$ python3 -q
>>> import numpy as np
>>> import numpy.linalg as la
>>> np.set_printoptions(precision=1, suppress=True, linewidth=120, legacy="1.25")
>>> feats = np.load("test8.npy")
>>> feats
array([[1, 0, 2, 2, 3],
       [0, 1, 3, 2, 1],
       [0, 0, 1, 0, 0],
       [0, 0, 0, 0, 0],
       [0, 0, 0, 0, 3]])
>>> # triangular: eigenvalues sit on the diagonal
>>> print(la.lstsq(feats[:-1].T, feats[-1])[2])
3
>>> print(np.allclose(feats[:-1].T @ la.lstsq(feats[:-1].T, feats[-1])[0], feats[-1]))
False
>>> np.abs(np.diag(la.qr(feats)[1])) > 1e-9
array([ True,  True,  True, False,  True])
>>> def softmax(z):
...     e = np.exp(z - z.max(axis=-1, keepdims=True))
...     return e / e.sum(axis=-1, keepdims=True)
... 
>>> softmax(feats[3] + -1)
array([0.2, 0.2, 0.2, 0.2, 0.2])
>>> softmax(10 * feats[3])
array([0.2, 0.2, 0.2, 0.2, 0.2])
>>> S = feats @ feats.T / np.sqrt(5)
>>> np.round(softmax(S + np.triu(np.full(S.shape, -np.inf), 1)), 1) + 0
array([[1. , 0. , 0. , 0. , 0. ],
       [0.3, 0.7, 0. , 0. , 0. ],
       [0.3, 0.5, 0.2, 0. , 0. ],
       [0.2, 0.2, 0.2, 0.2, 0. ],
       [0.5, 0. , 0. , 0. , 0.5]])
>>> np.round(softmax(S), 1) + 0
array([[0.9, 0.1, 0. , 0. , 0. ],
       [0.3, 0.7, 0. , 0. , 0. ],
       [0.2, 0.4, 0.2, 0.1, 0.1],
       [0.2, 0.2, 0.2, 0.2, 0.2],
       [0.5, 0. , 0. , 0. , 0.5]])
>>> mat = np.load("x.npy")
>>> mat
array([[ 36, -16,   3,  15],
       [-16,  35, -10, -30],
       [  3, -10,  24,   3],
       [ 15, -30,   3,  34]])
>>> low = la.cholesky(mat)
>>> np.round(np.prod(np.diag(low)) ** 2, 1), round(la.det(mat), 1)
(143568.0, 143568.0)
>>> la.eigvalsh(mat).min() > 0
True
>>> np.diag(low) ** 2
array([36. , 27.9, 21.1,  6.8])
>>> mat / np.sqrt(np.outer(np.diag(mat), np.diag(mat)))
array([[ 1. , -0.5,  0.1,  0.4],
       [-0.5,  1. , -0.3, -0.9],
       [ 0.1, -0.3,  1. ,  0.1],
       [ 0.4, -0.9,  0.1,  1. ]])
>>> out = mat / la.norm(mat, axis=1, keepdims=True)
>>> gram = out @ out.T
>>> gram[1]
array([-0.8,  1. , -0.6, -1. ])
>>> (np.abs(gram) > 0.9).astype(int)
array([[1, 0, 0, 0],
       [0, 1, 0, 1],
       [0, 0, 1, 0],
       [0, 1, 0, 1]])
>>> print(la.norm(out, axis=1))
[1. 1. 1. 1.]
>>> (gram - 2 * np.eye(4)).round(6).argmax(axis=1)
array([3, 2, 3, 0])
>>> np.round(la.det(mat), 1)
143568.0
>>> mat @ mat
array([[ 1786, -1616,   385,  1539],
       [-1616,  2481,  -728, -2340],
       [  385,  -728,   694,   519],
       [ 1539, -2340,   519,  2290]])
>>> (mat + mat.T) / 2
array([[ 36., -16.,   3.,  15.],
       [-16.,  35., -10., -30.],
       [  3., -10.,  24.,   3.],
       [ 15., -30.,   3.,  34.]])
>>> np.trace(mat)
129
>>> print(np.allclose(mat, mat.T))
True
>>> la.matrix_power(mat, 2)
array([[ 1786, -1616,   385,  1539],
       [-1616,  2481,  -728, -2340],
       [  385,  -728,   694,   519],
       [ 1539, -2340,   519,  2290]])
>>> round(np.abs(la.eigvals(mat)).max(), 1)
78.1
